% python3 -q
>>> import numpy as np
>>> np.set_printoptions(suppress=True, linewidth=140)
>>> X = 3 * np.eye(9) + np.eye(9, k=1)
>>> print(X)
[[3. 1. 0. 0. 0. 0. 0. 0. 0.]
 [0. 3. 1. 0. 0. 0. 0. 0. 0.]
 [0. 0. 3. 1. 0. 0. 0. 0. 0.]
 [0. 0. 0. 3. 1. 0. 0. 0. 0.]
 [0. 0. 0. 0. 3. 1. 0. 0. 0.]
 [0. 0. 0. 0. 0. 3. 1. 0. 0.]
 [0. 0. 0. 0. 0. 0. 3. 1. 0.]
 [0. 0. 0. 0. 0. 0. 0. 3. 1.]
 [0. 0. 0. 0. 0. 0. 0. 0. 3.]]
>>> # triangular
>>> vec = np.array([1, -2, 2, -1, 0, 0, -2, 1, -2])
>>> target = X @ vec
>>> beta, lr = np.zeros(9), 1 / np.linalg.norm(X, 2) ** 2
>>> for i in range(10):
...     beta -= lr * X.T @ (X @ beta - target)
...     if i % 2 == 0: print(i, round(np.linalg.norm(X @ beta - target), 2))
... 
0 6.27
2 2.86
4 1.32
6 0.61
8 0.28
>>> print(beta.round(2))
[ 0.97 -1.96  1.96 -0.97 -0.01 -0.01 -1.98  0.97 -1.98]
>>> r0 = np.array([0, 0, 2, 2, 0, 1, 1, -1, -2])
>>> M2 = X + np.outer(r0, np.eye(9)[6])
>>> np.linalg.matrix_rank(np.linalg.inv(M2) - np.linalg.inv(X), tol=1e-8)
np.int64(1)
>>> print(round(float(np.linalg.det(M2) / np.linalg.det(X)), 2), round(float(1 + np.linalg.solve(X, r0)[6]), 2))
1.37 1.37
>>> np.linalg.matrix_rank(M2 - X)
np.int64(1)
>>> mat = np.load("block9.npy")
>>> mat
array([[ 1,  0,  0,  0,  0],
       [ 0,  1,  0,  0,  0],
       [-1,  1,  1,  0,  0],
       [ 3, -2, -1,  1,  0],
       [ 3,  3, -3, -2,  1]])
>>> # triangular, det is the product of the diagonal
>>> O, evecs = np.linalg.qr(mat[:, :4])[0], np.linalg.qr(mat[:, 4:])[0]
>>> s = np.linalg.svd(O.T @ evecs, compute_uv=False)
>>> print((s > 0.9).sum())
1
>>> s.round(2)
array([0.99])
>>> print(np.linalg.matrix_rank(mat - mat[0, 0] * np.eye(5)))
3
>>> np.prod(np.diag(mat)), np.round(np.linalg.det(mat), 2)
(np.int64(1), np.float64(1.0))
>>> rng = np.random.default_rng(719)
>>> labels = rng.permutation(5)
>>> labels
array([2, 1, 3, 0, 4])
>>> M2 = mat[labels][:, labels]
>>> np.diag(M2)
array([1, 1, 1, 1, 1])
>>> round(np.linalg.det(M2), 2), round(np.linalg.det(mat[labels]), 2)
(np.float64(1.0), np.float64(1.0))
>>> np.round(np.sort(np.abs(np.linalg.eigvals(M2))), 2)
array([1., 1., 1., 1., 1.])
>>> proj = np.triu(np.array([[5, -1, 0, 0, -3],
...     [-2, -4, 3, 0, 1],
...     [-2, 5, -1, -3, 4],
...     [5, 5, 5, -4, -5],
...     [-2, -2, 1, -5, -4]]), 1) + np.eye(5)
>>> M2 = proj @ mat @ np.linalg.inv(proj)
>>> print(np.round(np.poly(M2), 2))
[  1.  -5.  10. -10.   5.  -1.]
>>> M2
array([[  -8.,  -18.,   63.,  195.,  714.],
       [   0.,    7.,  -21.,  -65., -247.],
       [   2.,   21.,  -71., -224., -847.],
       [ -12.,  -29.,  101.,  314., 1154.],
       [   3.,    6.,  -21.,  -65., -237.]])
>>> proj @ mat - mat @ proj
array([[ -9.,  -9.,   9.,   6.,   0.],
       [  0.,   6.,  -3.,  -2.,   0.],
       [  3.,  17., -12.,  -8.,  -4.],
       [-15., -12.,  21.,   7.,  15.],
       [  0.,   3.,  -9.,  -9.,   8.]])
>>> r0, g = mat[4], mat[1]
>>> r0 @ r0
np.int64(32)
>>> pr = (r0 @ g) / (r0 @ r0) * r0
>>> np.outer(r0, g)
array([[ 0,  3,  0,  0,  0],
       [ 0,  3,  0,  0,  0],
       [ 0, -3,  0,  0,  0],
       [ 0, -2,  0,  0,  0],
       [ 0,  1,  0,  0,  0]])
>>> pr.round(2)
array([ 0.28,  0.28, -0.28, -0.19,  0.09])
>>> (g - pr) @ r0
np.float64(0.0)
>>> print(np.linalg.matrix_rank(np.outer(r0, g)))
1
>>> np.round(g - pr, 2)
array([-0.28,  0.72,  0.28,  0.19, -0.09])
>>> W0 = np.loadtxt("dump.csv", delimiter=",")
>>> W0
array([[4., 0., 0., 0., 0., 0., 1., 0., 0., 0., 0., 7., 0., 0.],
       [0., 5., 1., 3., 0., 0., 0., 0., 9., 0., 2., 0., 9., 4.],
       [0., 4., 0., 1., 0., 0., 0., 0., 4., 0., 2., 0., 6., 9.],
       [0., 4., 1., 3., 0., 0., 0., 0., 9., 0., 4., 0., 9., 2.],
       [0., 0., 0., 0., 5., 2., 0., 6., 0., 0., 0., 0., 0., 0.],
       [0., 0., 0., 0., 5., 4., 0., 1., 0., 5., 0., 0., 0., 0.],
       [6., 0., 0., 0., 0., 0., 7., 0., 0., 0., 0., 6., 0., 0.],
       [0., 0., 0., 0., 4., 3., 0., 1., 0., 8., 0., 0., 0., 0.],
       [0., 8., 3., 4., 0., 0., 0., 0., 2., 0., 7., 0., 7., 3.],
       [0., 0., 0., 0., 7., 3., 0., 8., 0., 8., 0., 0., 0., 0.],
       [0., 1., 2., 5., 0., 0., 0., 0., 7., 0., 9., 0., 4., 4.],
       [1., 0., 0., 0., 0., 0., 2., 0., 0., 0., 0., 2., 0., 0.],
       [0., 3., 9., 3., 0., 0., 0., 0., 6., 0., 0., 0., 7., 3.],
       [0., 5., 1., 9., 0., 0., 0., 0., 9., 0., 9., 0., 7., 0.]])
>>> np.trace(W0)
np.float64(57.0)
>>> np.allclose(W0, W0.T)
False
>>> vec = np.array([2, -2, 0, 3, -2, -1, -3, 1, -1, 1, 3, -3, -3, 1])
>>> h1 = np.maximum(W0 @ vec, 0)
>>> h1
array([ 0.,  0.,  0.,  0.,  0.,  0.,  0.,  0.,  0.,  0., 25.,  0.,  0., 14.])
>>> W0.T @ h1
array([  0.,  95.,  64., 251.,   0.,   0.,   0.,   0., 301.,   0., 351.,   0., 198., 100.])
>>> np.round(np.tanh(W0 @ vec), 2)
array([-1.  , -1.  , -1.  , -1.  , -1.  , -1.  , -1.  , -0.96, -1.  , -0.76,  1.  , -1.  , -1.  ,  1.  ])
>>> np.flatnonzero(h1 > 1e-9)
array([10, 13])
>>> np.flatnonzero(np.linalg.matrix_power((W0 != 0) + (W0.T != 0) + np.eye(14), 14)[8])
array([ 1,  2,  3,  8, 10, 12, 13])
>>> np.round(np.sort(np.linalg.eigvals(W0).real), 2)
array([-7.14, -5.18, -3.18, -1.15, -1.15,  0.15,  0.6 ,  0.98,  0.98,  3.21,  7.46, 11.04, 17.82, 32.56])
>>> feats = np.load("arr.npy")
>>> feats
array([[0, 0, 0, 0, 0, 0, 0, 0, 0, 0, 0, 1, 0, 0, 0],
       [0, 0, 0, 1, 0, 0, 0, 0, 0, 0, 0, 0, 1, 0, 0],
       [0, 0, 0, 0, 0, 0, 0, 0, 0, 0, 0, 0, 1, 0, 0],
       [0, 1, 0, 0, 0, 1, 0, 0, 1, 0, 0, 0, 0, 0, 1],
       [0, 0, 0, 0, 0, 0, 0, 0, 1, 1, 0, 0, 1, 0, 0],
       [0, 0, 0, 1, 0, 0, 1, 1, 0, 0, 0, 0, 0, 0, 0],
       [0, 0, 0, 0, 0, 1, 0, 0, 1, 0, 0, 0, 0, 1, 0],
       [0, 0, 0, 0, 0, 1, 0, 0, 0, 0, 0, 0, 0, 0, 0],
       [0, 0, 0, 1, 1, 0, 1, 0, 0, 0, 1, 0, 1, 0, 0],
       [0, 0, 0, 0, 1, 0, 0, 0, 0, 0, 0, 1, 1, 0, 0],
       [0, 0, 0, 0, 0, 0, 0, 0, 1, 0, 0, 0, 0, 0, 0],
       [1, 0, 0, 0, 0, 0, 0, 0, 0, 1, 0, 0, 0, 0, 1],
       [0, 1, 1, 0, 1, 0, 0, 0, 1, 1, 0, 0, 0, 1, 1],
       [0, 0, 0, 0, 0, 0, 1, 0, 0, 0, 0, 0, 1, 0, 1],
       [0, 0, 0, 1, 0, 0, 0, 0, 0, 0, 0, 1, 1, 1, 0]])
>>> # null space of dimension 1
>>> W = np.array([[-2, -1, -3, 3, -2, 1],
...     [1, 2, -1, 0, -2, 2],
...     [1, -3, 0, 0, -3, -3],
...     [-3, 2, 3, -1, -1, -2],
...     [3, 1, -2, -3, 1, 0]])
>>> beta = np.array([1, -2, 0, 1, 2, -1])
>>> H = np.maximum(mat @ W + beta, 0)
>>> print((H > 0).mean(axis=0))
[0.6 0.2 0.2 0.8 0.4 0.4]
>>> print(np.linalg.matrix_rank(H))
5
>>> H
array([[ 0,  0,  0,  4,  0,  0],
       [ 2,  0,  0,  1,  0,  1],
       [ 5,  0,  2,  0,  0,  0],
       [ 0,  0,  0,  9,  2,  0],
       [ 4,  7,  0,  9,  2, 21]])
>>> (H > 0).astype(int)
array([[0, 0, 0, 1, 0, 0],
       [1, 0, 0, 1, 0, 1],
       [1, 0, 1, 0, 0, 0],
       [0, 0, 0, 1, 1, 0],
       [1, 1, 0, 1, 1, 1]])
>>> cent = np.array([[2, 2], [-5, -3], [-5, 6], [1, 1], [0, 3], [7, -9]])
>>> H @ cent
array([[   4,    4],
       [  12,   -4],
       [   0,   22],
       [   9,   15],
       [ 129, -187]])
>>> (H @ cent).round(6).argmax(axis=1)
array([0, 0, 1, 1, 0])
>>> ev, evecs = np.linalg.eigh(feats)
>>> vec = np.array([3, 3, 4, 3, 4, 1, 1, 0, 1, 0, 2, 2, 4, 5, 5])
>>> np.round(np.linalg.eigvalsh(feats[1:, 1:]), 2)
array([-3.1 , -1.98, -1.7 , -1.48, -1.  , -0.37, -0.23,  0.11,  0.7 ,  0.95,  1.  ,  1.43,  1.94,  3.74])
>>> round(vec @ feats @ vec / (vec @ vec), 2), round(ev[0], 2), round(ev[-1], 2)
(np.float64(2.53), np.float64(-3.11), np.float64(3.75))
>>> (np.sign(evecs[:, -1].round(6)) == np.sign(evecs[0, -1].round(6))).astype(int)
array([1, 1, 1, 1, 1, 1, 1, 1, 1, 1, 1, 1, 1, 1, 1])
>>> print(vec @ feats @ vec)
344
>>> np.abs(feats).sum(axis=1).max(), round(float(np.abs(ev).max()), 2)
(np.int64(7), 3.75)
>>> np.trace(feats @ feats @ feats) // 6
np.int64(3)
>>> feats.sum(axis=0)
array([1, 2, 1, 4, 3, 3, 3, 1, 5, 3, 1, 3, 7, 3, 4])
>>> low = np.diag(feats.sum(axis=1)) - feats
>>> low @ np.ones(15)
array([0., 0., 0., 0., 0., 0., 0., 0., 0., 0., 0., 0., 0., 0., 0.])
>>> round(np.linalg.det(low[1:, 1:]))
6194
